% python3 -q
>>> import numpy as np
>>> from numpy import linalg as LA
>>> np.set_printoptions(suppress=True, linewidth=100)
>>> mat = np.array([[19, 4, -10, -7, -4, -1],
...     [4, 15, 2, -8, -4, 3],
...     [-10, 2, 15, -1, 4, -5],
...     [-7, -8, -1, 18, 4, 1],
...     [-4, -4, 4, 4, 5, -4],
...     [-1, 3, -5, 1, -4, 9]])
>>> mat
array([[ 19,   4, -10,  -7,  -4,  -1],
       [  4,  15,   2,  -8,  -4,   3],
       [-10,   2,  15,  -1,   4,  -5],
       [ -7,  -8,  -1,  18,   4,   1],
       [ -4,  -4,   4,   4,   5,  -4],
       [ -1,   3,  -5,   1,  -4,   9]])
>>> # equal to its transpose
>>> vec = np.ones(6)
>>> for _ in range(6):
...     vec = mat @ vec
...     vec /= LA.norm(vec)
...     print(round(vec @ mat @ vec, 2))
... 
10.11
15.57
19.83
21.65
22.38
22.67
>>> vec.round(2)
array([-0.34,  0.52,  0.63, -0.46, -0.01, -0.05])
>>> f = np.array([3, 3, 5, 6, 7, 0])
>>> out = mat + np.outer(f, np.eye(6)[0])
>>> LA.matrix_rank(out - mat)
np.int64(1)
>>> LA.matrix_rank(LA.inv(out) - LA.inv(mat), tol=1e-8)
np.int64(1)
>>> Lm = LA.cholesky(mat)
>>> LA.eigvalsh(mat).min() > 0
np.True_
>>> np.round(np.diag(Lm) ** 2, 2)
array([19.  , 14.16,  8.55, 11.5 ,  2.19,  2.48])
>>> out = np.array([[9, -3, 7, 3, 7],
...     [3, 0, 9, 6, 5],
...     [-8, -7, 1, -6, 6],
...     [3, -9, -7, -7, 7],
...     [5, 1, 6, -4, -6]])
>>> W0 = np.tril(out)
>>> W0
array([[ 9,  0,  0,  0,  0],
       [ 3,  0,  0,  0,  0],
       [-8, -7,  1,  0,  0],
       [ 3, -9, -7, -7,  0],
       [ 5,  1,  6, -4, -6]])
>>> # triangular: eigenvalues sit on the diagonal
>>> np.allclose(W0, W0.T)
False
>>> round(float(np.abs(LA.eigvals(W0)).max()), 2)
9.0
>>> np.allclose(W0 @ W0.T, W0.T @ W0)
False
>>> W0 @ W0
array([[  81,    0,    0,    0,    0],
       [  27,    0,    0,    0,    0],
       [-101,   -7,    1,    0,    0],
       [  35,  112,   42,   49,    0],
       [ -42,  -12,   -2,   52,   36]])
>>> np.round(np.sort(np.abs(LA.eigvals(W0))), 2)
array([0., 1., 6., 7., 9.])
>>> round(LA.det(W0), 2)
np.float64(0.0)
>>> E = 5 * np.eye(4) + np.ones((4, 4))
>>> E
array([[6., 1., 1., 1.],
       [1., 6., 1., 1.],
       [1., 1., 6., 1.],
       [1., 1., 1., 6.]])
>>> # symmetric, so the eigenvalues are real
>>> f = np.array([2, 3, 0, 5])
>>> out = E + np.outer(f, np.eye(4)[0])
>>> LA.matrix_rank(out - E)
np.int64(1)
>>> round(float(LA.det(out) / LA.det(E)), 2), round(1 + LA.solve(E, f)[0], 2)
(1.18, np.float64(1.18))
>>> vec = np.array([2, 2, 2, 2])
>>> rhs = E @ vec
>>> coef, lr = np.zeros(4), 1 / LA.norm(E, 2) ** 2
>>> for i in range(150):
...     coef -= lr * E.T @ (E @ coef - rhs)
...     if i % 50 == 0: print(i, round(LA.norm(E @ coef - rhs), 2))
... 
0 0.0
50 0.0
100 0.0
>>> round(LA.cond(E), 2)
np.float64(1.8)
>>> coef
array([2., 2., 2., 2.])
>>> A = np.diag(np.array([-1, -4, 1, 2, 0]))
>>> A
array([[-1,  0,  0,  0,  0],
       [ 0, -4,  0,  0,  0],
       [ 0,  0,  1,  0,  0],
       [ 0,  0,  0,  2,  0],
       [ 0,  0,  0,  0,  0]])
>>> rng = np.random.default_rng(596)
>>> z = rng.permutation(5)
>>> z
array([0, 4, 1, 3, 2])
>>> out = A[z][:, z]
>>> np.allclose(out, A)
False
>>> np.trace(out)
np.int64(-2)
>>> round(float(LA.det(out)), 2), round(float(LA.det(A[z])), 2)
(0.0, 0.0)
>>> U, s, vt = LA.svd(A)
>>> np.argmax(s[:-1] / (s[1:] + 1e-6)) + 1
np.int64(4)
>>> s
array([4., 2., 1., 1., 0.])
>>> out = U[:, :4] @ np.diag(s[:4]) @ vt[:4]
>>> LA.matrix_rank(out)
np.int64(4)
>>> np.round(LA.norm(A - out, 2), 2), s[4]
(np.float64(0.0), np.float64(0.0))
>>> w, vecs = LA.eigh(A)
>>> vec = np.array([8, 8, 3, 6, 1])
>>> round(vec @ A @ vec / (vec @ vec), 2), w[0], w[-1]
(np.float64(-1.37), np.float64(-4.0), np.float64(2.0))
>>> vecs * np.maximum(w, 0) @ vecs.T
array([[0., 0., 0., 0., 0.],
       [0., 0., 0., 0., 0.],
       [0., 0., 1., 0., 0.],
       [0., 0., 0., 2., 0.],
       [0., 0., 0., 0., 0.]])
>>> vecs * np.abs(w) @ vecs.T
array([[1., 0., 0., 0., 0.],
       [0., 4., 0., 0., 0.],
       [0., 0., 1., 0., 0.],
       [0., 0., 0., 2., 0.],
       [0., 0., 0., 0., 0.]])
>>> np.abs(A).sum(axis=1).max(), np.abs(w).max()
(np.int64(4), np.float64(4.0))
>>> M = np.load("mat.npy")
>>> M
array([[2, 3, 2, 1, 2, 0, 0, 0, 3, 2, 0, 3, 0, 3],
       [1, 2, 3, 2, 2, 2, 0, 3, 2, 1, 0, 3, 0, 1],
       [2, 2, 3, 0, 2, 1, 3, 2, 0, 3, 3, 1, 1, 1],
       [1, 0, 3, 3, 2, 3, 1, 3, 1, 2, 1, 1, 0, 3],
       [3, 3, 2, 2, 3, 3, 3, 1, 2, 1, 2, 3, 0, 0],
       [2, 3, 0, 0, 1, 0, 2, 3, 2, 0, 3, 2, 3, 1],
       [3, 2, 2, 2, 0, 3, 2, 1, 0, 0, 3, 2, 1, 2],
       [0, 3, 3, 0, 3, 2, 1, 2, 3, 0, 2, 2, 1, 1],
       [4, 7, 8, 5, 6, 4, 0, 6, 7, 4, 0, 9, 0, 5]])
>>> # null space of dimension 6
>>> np.round(LA.norm(M, 2) / LA.norm(M), 2)
np.float64(0.91)
>>> LA.cond(M) > 100
np.True_
>>> U, s, vt = LA.svd(M)
>>> np.argmax(s[:-1] / (s[1:] + 1e-6)) + 1
np.int64(8)
>>> out = U[:, :8] @ np.diag(s[:8]) @ vt[:8]
>>> out.round(2) + 0
array([[2., 3., 2., 1., 2., 0., 0., 0., 3., 2., 0., 3., 0., 3.],
       [1., 2., 3., 2., 2., 2., 0., 3., 2., 1., 0., 3., 0., 1.],
       [2., 2., 3., 0., 2., 1., 3., 2., 0., 3., 3., 1., 1., 1.],
       [1., 0., 3., 3., 2., 3., 1., 3., 1., 2., 1., 1., 0., 3.],
       [3., 3., 2., 2., 3., 3., 3., 1., 2., 1., 2., 3., 0., 0.],
       [2., 3., 0., 0., 1., 0., 2., 3., 2., 0., 3., 2., 3., 1.],
       [3., 2., 2., 2., 0., 3., 2., 1., 0., 0., 3., 2., 1., 2.],
       [0., 3., 3., 0., 3., 2., 1., 2., 3., 0., 2., 2., 1., 1.],
       [4., 7., 8., 5., 6., 4., 0., 6., 7., 4., 0., 9., 0., 5.]])
>>> round(LA.norm(M - out, 2), 2), np.round(s[8], 2)
(np.float64(0.0), np.float64(0.0))
>>> LA.matrix_rank(out)
np.int64(8)
